$ python -q
>>> import numpy as np
>>> from numpy import linalg as LA
>>> np.set_printoptions(precision=3, suppress=True, linewidth=100, legacy="1.25")
>>> rng = np.random.default_rng(524)
>>> E = rng.normal(size=(41, 10)) + 5 * np.array([1, 2, 1, -2, -1, 0, -1, 2, -3, -3])
>>> E
array([[  5.017,  11.362,   5.708,  -9.747,  -6.098,  -0.595,  -4.104,   9.54 , -16.144, -14.399],
       [  5.099,  10.545,   5.133, -10.98 ,  -5.026,   0.625,  -4.833,  10.075, -13.827, -15.017],
       [  5.504,  11.004,   3.434,  -8.906,  -4.041,  -1.212,  -4.27 ,   9.258, -15.023, -16.447],
       [  6.588,  10.196,   2.413, -11.436,  -5.179,  -1.891,  -3.94 ,  10.539, -15.385, -15.205],
       [  4.659,   9.886,   6.1  , -10.047,  -5.323,  -0.376,  -4.07 ,   9.406, -16.608, -13.306],
       [  5.103,  10.454,   4.378, -10.171,  -4.483,  -0.973,  -4.624,  10.4  , -13.12 , -15.094],
       [  6.19 ,   9.371,   4.023,  -8.79 ,  -3.685,   0.024,  -4.928,  10.081, -14.373, -15.644],
       [  6.343,   8.141,   5.173,  -9.092,  -3.622,   0.518,  -4.69 ,   9.411, -15.013, -14.158],
       [  3.418,  10.415,   6.359,  -9.662,  -3.913,  -1.185,  -6.175,   9.935, -15.223, -14.623],
       [  3.551,   8.255,   6.931,  -9.361,  -2.135,  -0.6  ,  -4.536,  10.138, -14.004, -14.018],
       [  4.292,   9.492,   5.655, -10.793,  -4.743,  -0.454,  -4.785,   9.751, -14.585, -14.669],
       [  4.707,   9.928,   4.512, -11.597,  -4.442,   0.4  ,  -3.469,  10.876, -14.492, -13.005],
       [  6.126,  11.825,   4.979, -10.481,  -4.797,  -0.121,  -5.764,   9.496, -15.169, -15.912],
       [  4.872,  10.28 ,   5.97 , -10.951,  -4.797,  -0.262,  -4.81 ,  10.251, -16.522, -16.235],
       [  4.994,  10.846,   5.544, -10.251,  -4.356,  -0.375,  -3.574,  10.506, -15.566, -15.513],
       [  5.662,  12.098,   4.161,  -9.996,  -6.26 ,  -1.717,  -4.186,   9.356, -15.199, -14.966],
       [  4.201,  10.772,   5.794, -10.883,  -5.043,  -0.045,  -4.78 ,  10.682, -17.103, -15.552],
       [  3.222,   9.579,   5.708,  -9.689,  -3.495,  -0.719,  -4.714,  10.385, -15.625, -16.058],
       [  4.058,  10.208,   4.755,  -9.483,  -4.185,   0.908,  -5.016,   8.722, -14.43 , -13.613],
       [  7.218,   9.929,   3.329, -10.466,  -3.618,  -1.063,  -2.287,   9.7  , -12.342, -14.182],
       [  5.694,   9.581,   3.822, -11.812,  -3.535,   0.13 ,  -4.773,   9.146, -15.319, -15.563],
       [  4.64 ,  10.045,   5.291, -10.951,  -4.601,   0.3  ,  -4.603,  11.488, -14.589, -14.648],
       [  3.56 ,  11.404,   4.011, -10.245,  -4.285,  -0.803,  -5.575,  10.157, -14.881, -15.676],
       [  6.289,   9.175,   4.982,  -9.416,  -3.791,   0.557,  -3.509,   9.591, -14.978, -14.171],
       [  4.58 ,  10.593,   5.634,  -9.318,  -6.373,   1.791,  -5.913,  10.108, -15.854, -16.047],
       [  6.292,   9.145,   4.03 ,  -8.274,  -2.996,  -1.719,  -3.054,   8.454, -13.52 , -15.064],
       [  5.979,  10.696,   4.916, -10.238,  -4.695,   0.89 ,  -5.254,   9.462, -14.637, -12.708],
       [  5.562,   9.915,   3.882, -10.326,  -4.506,  -0.247,  -4.401,  10.018, -14.735, -16.287],
       [  4.337,   8.93 ,   5.15 , -10.297,  -3.431,  -1.48 ,  -4.694,   9.153, -14.829, -15.814],
       [  4.853,  10.006,   4.848, -11.76 ,  -4.79 ,  -0.175,  -5.356,  10.131, -14.999, -15.682],
       [  5.194,   9.781,   4.078, -10.586,  -6.43 ,   0.199,  -4.281,   8.679, -15.301, -13.137],
       [  4.178,  10.044,   3.779,  -8.114,  -4.733,   0.155,  -5.111,   8.865, -13.982, -13.005],
       [  6.945,  10.031,   5.126,  -9.468,  -5.394,   0.188,  -5.964,   8.848, -15.291, -15.261],
       [  5.342,  10.444,   5.123, -11.399,  -2.991,   0.591,  -5.997,   9.948, -15.372, -14.894],
       [  3.424,  10.055,   3.548, -11.007,  -4.059,  -0.196,  -4.756,   8.851, -15.85 , -14.648],
       [  4.884,  10.882,   3.903,  -9.709,  -4.158,  -0.478,  -3.605,  10.801, -14.65 , -14.692],
       [  4.443,  11.276,   5.341, -10.922,  -5.97 ,  -0.388,  -4.924,   7.639, -15.854, -14.169],
       [  5.239,  11.221,   3.929, -10.196,  -4.854,  -0.305,  -4.743,  11.086, -14.789, -15.356],
       [  5.828,  12.766,   5.377,  -9.513,  -4.359,  -0.792,  -4.268,   9.61 , -14.048, -15.792],
       [  4.678,   9.974,   5.873, -10.133,  -4.369,  -0.702,  -5.583,   7.691, -13.568, -15.468],
       [  6.023,  10.968,   5.165, -10.076,  -5.418,   0.162,  -5.793,  11.027, -13.757, -13.593]])
>>> Y = E / LA.norm(E, axis=1, keepdims=True)
>>> cov = Y @ Y.T
>>> (cov - 2 * np.eye(41)).round(6).argmax(axis=1)
array([ 4, 29, 27, 27,  0, 37, 27, 23, 17, 17, 13, 21, 32, 10, 13,  0, 13, 28, 16,  3, 29,  1, 37,
        7, 18,  2, 40,  6, 13, 10, 36, 18, 12, 29, 16, 37,  0, 35, 12, 12, 26])
>>> LA.norm(Y, axis=1)
array([1., 1., 1., 1., 1., 1., 1., 1., 1., 1., 1., 1., 1., 1., 1., 1., 1., 1., 1., 1., 1., 1., 1.,
       1., 1., 1., 1., 1., 1., 1., 1., 1., 1., 1., 1., 1., 1., 1., 1., 1., 1.])
>>> round(float(np.degrees(np.arccos(np.clip(cov[18, 6], -1, 1)))), 3)
7.108
>>> Uu, sig, Vh = LA.svd(E)
>>> np.argmax(sig[:-1] / (sig[1:] + 1e-6)) + 1
1
>>> Y = Uu[:, :1] @ np.diag(sig[:1]) @ Vh[:1]
>>> LA.matrix_rank(Y)
1
>>> print(round(LA.norm(E - Y) / LA.norm(E), 3))
0.09
>>> round(LA.norm(E - Y, 2), 3), round(float(sig[1]), 3)
(8.209, 8.209)
>>> Xs = (E - E.mean(axis=0)) / E.std(axis=0)
>>> print(np.argwhere(np.abs(Xs) > 2))
[[ 3  2]
 [ 3  5]
 [ 7  1]
 [ 9  1]
 [ 9  2]
 [ 9  4]
 [16  8]
 [19  0]
 [19  6]
 [19  8]
 [21  7]
 [24  5]
 [25  3]
 [26  9]
 [30  4]
 [31  3]
 [36  7]
 [38  1]
 [39  7]]
>>> coef = LA.lstsq(np.delete(Xs, 5, axis=1), Xs[:, 5])[0]
>>> coef
array([ 0.2  , -0.205,  0.083, -0.009, -0.115, -0.452,  0.199, -0.134,  0.361])
>>> round(float(1 - np.var(Xs[:, 5] - np.delete(Xs, 5, axis=1) @ coef)), 3)
0.368
>>> mat = np.minimum.outer(np.arange(1, 12), np.arange(1, 12)) * -1
>>> print(mat)
[[ -1  -1  -1  -1  -1  -1  -1  -1  -1  -1  -1]
 [ -1  -2  -2  -2  -2  -2  -2  -2  -2  -2  -2]
 [ -1  -2  -3  -3  -3  -3  -3  -3  -3  -3  -3]
 [ -1  -2  -3  -4  -4  -4  -4  -4  -4  -4  -4]
 [ -1  -2  -3  -4  -5  -5  -5  -5  -5  -5  -5]
 [ -1  -2  -3  -4  -5  -6  -6  -6  -6  -6  -6]
 [ -1  -2  -3  -4  -5  -6  -7  -7  -7  -7  -7]
 [ -1  -2  -3  -4  -5  -6  -7  -8  -8  -8  -8]
 [ -1  -2  -3  -4  -5  -6  -7  -8  -9  -9  -9]
 [ -1  -2  -3  -4  -5  -6  -7  -8  -9 -10 -10]
 [ -1  -2  -3  -4  -5  -6  -7  -8  -9 -10 -11]]
>>> # symmetric
>>> idx = rng.permutation(11)
>>> print(idx)
[ 1  9  7  6  3  0  2  8  4  5 10]
>>> Y = mat[idx][:, idx]
>>> print(np.allclose(Y, mat))
False
>>> print(np.sort(np.abs(LA.eigvals(Y))))
[ 0.255  0.27   0.297  0.342  0.415  0.537  0.752  1.181  2.229  6.039 53.682]
>>> print(np.diag(Y))
[ -2 -10  -8  -7  -4  -1  -3  -9  -5  -6 -11]
>>> Y
array([[ -2,  -2,  -2,  -2,  -2,  -1,  -2,  -2,  -2,  -2,  -2],
       [ -2, -10,  -8,  -7,  -4,  -1,  -3,  -9,  -5,  -6, -10],
       [ -2,  -8,  -8,  -7,  -4,  -1,  -3,  -8,  -5,  -6,  -8],
       [ -2,  -7,  -7,  -7,  -4,  -1,  -3,  -7,  -5,  -6,  -7],
       [ -2,  -4,  -4,  -4,  -4,  -1,  -3,  -4,  -4,  -4,  -4],
       [ -1,  -1,  -1,  -1,  -1,  -1,  -1,  -1,  -1,  -1,  -1],
       [ -2,  -3,  -3,  -3,  -3,  -1,  -3,  -3,  -3,  -3,  -3],
       [ -2,  -9,  -8,  -7,  -4,  -1,  -3,  -9,  -5,  -6,  -9],
       [ -2,  -5,  -5,  -5,  -4,  -1,  -3,  -5,  -5,  -5,  -5],
       [ -2,  -6,  -6,  -6,  -4,  -1,  -3,  -6,  -5,  -6,  -6],
       [ -2, -10,  -8,  -7,  -4,  -1,  -3,  -9,  -5,  -6, -11]])
>>> np.trace(Y)
-66
